$ python -q
>>> import numpy as np
>>> import numpy.linalg as la
>>> np.set_printoptions(suppress=True, linewidth=200)
>>> tidy = lambda a: np.round(a, 3) + 0
>>> r0 = np.array([4, 1, -5, 3, 5]) + 0.5
>>> J = np.eye(5) - 2 * np.outer(r0, r0) / (r0 @ r0)
>>> tidy(J)
array([[ 0.525, -0.158,  0.475, -0.37 , -0.581],
       [-0.158,  0.947,  0.158, -0.123, -0.194],
       [ 0.475,  0.158,  0.525,  0.37 ,  0.581],
       [-0.37 , -0.123,  0.37 ,  0.713, -0.452],
       [-0.581, -0.194,  0.581, -0.452,  0.29 ]])
>>> vec = np.array([0, 0, 1, 2, 0])
>>> tidy(la.det(J))
np.float64(-1.0)
>>> tidy(la.norm(vec)), tidy(la.norm(J @ vec))
(np.float64(2.236), np.float64(2.236))
>>> [p for p in range(1, 25) if np.allclose(la.matrix_power(J, p), np.eye(5))]
[2, 4, 6, 8, 10, 12, 14, 16, 18, 20, 22, 24]
>>> tidy(la.inv(J))
array([[ 0.525, -0.158,  0.475, -0.37 , -0.581],
       [-0.158,  0.947,  0.158, -0.123, -0.194],
       [ 0.475,  0.158,  0.525,  0.37 ,  0.581],
       [-0.37 , -0.123,  0.37 ,  0.713, -0.452],
       [-0.581, -0.194,  0.581, -0.452,  0.29 ]])
>>> 5 - la.matrix_rank(J - np.eye(5), tol=1e-8)
np.int64(4)
>>> tidy(np.abs(la.eigvals(J)))
array([1., 1., 1., 1., 1.])
>>> K = np.loadtxt("run14.csv", delimiter=",")
>>> tidy(K)
array([[ 0.618,  0.687,  0.382],
       [ 0.687, -0.237, -0.687],
       [ 0.382, -0.687,  0.618]])
>>> evals, vecs = la.eigh(K)
>>> vec = np.array([0, 1, 1])
>>> tidy(np.abs(K).sum(axis=1).max()), tidy(np.abs(evals).max())
(np.float64(1.687), np.float64(1.0))
>>> tidy(la.eigvalsh(K[1:, 1:]))
array([-0.618,  1.   ])
>>> tidy(vecs * np.abs(evals) @ vecs.T)
array([[1., 0., 0.],
       [0., 1., 0.],
       [0., 0., 1.]])
>>> tidy(vecs * np.maximum(evals, 0) @ vecs.T)
array([[ 0.809,  0.344,  0.191],
       [ 0.344,  0.382, -0.344],
       [ 0.191, -0.344,  0.809]])
>>> evals, vecs = la.eigh(K)
>>> tidy(vecs.T @ vecs)
array([[1., 0., 0.],
       [0., 1., 0.],
       [0., 0., 1.]])
>>> tidy(vecs @ np.diag(evals) @ vecs.T)
array([[ 0.618,  0.687,  0.382],
       [ 0.687, -0.237, -0.687],
       [ 0.382, -0.687,  0.618]])
>>> tidy(la.eigvalsh(K + 3 * np.eye(3)))
array([2., 4., 4.])
>>> tidy(evals)
array([-1.,  1.,  1.])
>>> (evals > 1e-8).sum(), (evals < -1e-8).sum()
(np.int64(2), np.int64(1))
>>> tidy(la.svd(K, compute_uv=False))
array([1., 1., 1.])
>>> proj = np.triu(np.array([[1, -5, 1], [-3, 4, 1], [3, 1, 2]]), 1) + np.eye(3)
>>> M2 = proj @ K @ la.inv(proj)
>>> tidy(np.poly(M2))
array([ 1., -1., -1.,  1.])
>>> tidy(proj @ K - K @ proj)
array([[-3.053,  3.588,  2.748],
       [ 0.382,  2.748,  0.168],
       [ 0.   ,  1.908,  0.305]])
>>> la.matrix_rank(M2)
np.int64(3)
>>> np.allclose(K @ K.T, K.T @ K)
True
>>> np.trace(K)
np.float64(1.0)
>>> tidy(la.matrix_power(K, 4))
array([[1., 0., 0.],
       [0., 1., 0.],
       [0., 0., 1.]])
>>> tidy(K @ K)
array([[1., 0., 0.],
       [0., 1., 0.],
       [0., 0., 1.]])
>>> tidy((K + K.T) / 2)
array([[ 0.618,  0.687,  0.382],
       [ 0.687, -0.237, -0.687],
       [ 0.382, -0.687,  0.618]])
>>> m1 = np.load("arr.npy")
>>> m1
array([[ 2.,  2., -3., -2.],
       [ 6.,  3., -6., -4.],
       [ 4.,  2., -5., -2.],
       [ 3.,  2., -3., -3.]])
>>> M2 = la.inv(m1)
>>> np.allclose(M2, m1.T)
False
>>> tidy(la.cond(m1))
np.float64(126.712)
>>> tidy(M2)
array([[ 0.5,  2. , -1.5, -2. ],
       [ 3. ,  3. , -3. , -4. ],
       [ 1. ,  2. , -2. , -2. ],
       [ 1.5,  2. , -1.5, -3. ]])
>>> tidy(la.inv(M2))
array([[ 2.,  2., -3., -2.],
       [ 6.,  3., -6., -4.],
       [ 4.,  2., -5., -2.],
       [ 3.,  2., -3., -3.]])
>>> Uu, sigma, Vh = la.svd(m1, full_matrices=False)
>>> tidy(Uu.T @ m1 @ Vh.T)
array([[13.968,  0.   ,  0.   ,  0.   ],
       [ 0.   ,  1.433,  0.   ,  0.   ],
       [ 0.   ,  0.   ,  0.906,  0.   ],
       [ 0.   ,  0.   ,  0.   ,  0.11 ]])
>>> tidy(Vh @ Vh.T)
array([[1., 0., 0., 0.],
       [0., 1., 0., 0.],
       [0., 0., 1., 0.],
       [0., 0., 0., 1.]])
>>> Q, vecs = la.qr(m1[:, :1])[0], la.qr(m1[:, 1:])[0]
>>> sigma = la.svd(Q.T @ vecs, compute_uv=False)
>>> tidy(sigma)
array([0.999])
>>> data = np.array([[0.0, 0.0, -3.0, 1.0, 5.0],
...     [0.0, 0.0, 1.0, 2.0, 4.0],
...     [-3.0, 1.0, 0.0, 0.0, 0.0],
...     [1.0, 2.0, 0.0, 0.0, 0.0],
...     [5.0, 4.0, 0.0, 0.0, 0.0]])
>>> evals, vecs = la.eigh(data)
>>> tidy(evals)
array([-6.946, -2.784,  0.   ,  2.784,  6.946])
>>> np.abs(vecs[:, -1]).round(6).argmax()
np.int64(4)
>>> tidy(la.eigvalsh(data + 3 * np.eye(5)))
array([-3.946,  0.216,  3.   ,  5.784,  9.946])
>>> (evals > 1e-8).sum(), (evals < -1e-8).sum()
(np.int64(2), np.int64(2))
>>> tidy(la.svd(data, compute_uv=False))
array([6.946, 6.946, 2.784, 2.784, 0.   ])
>>> tidy(evals.sum()), np.trace(data)
(np.float64(0.0), np.float64(0.0))
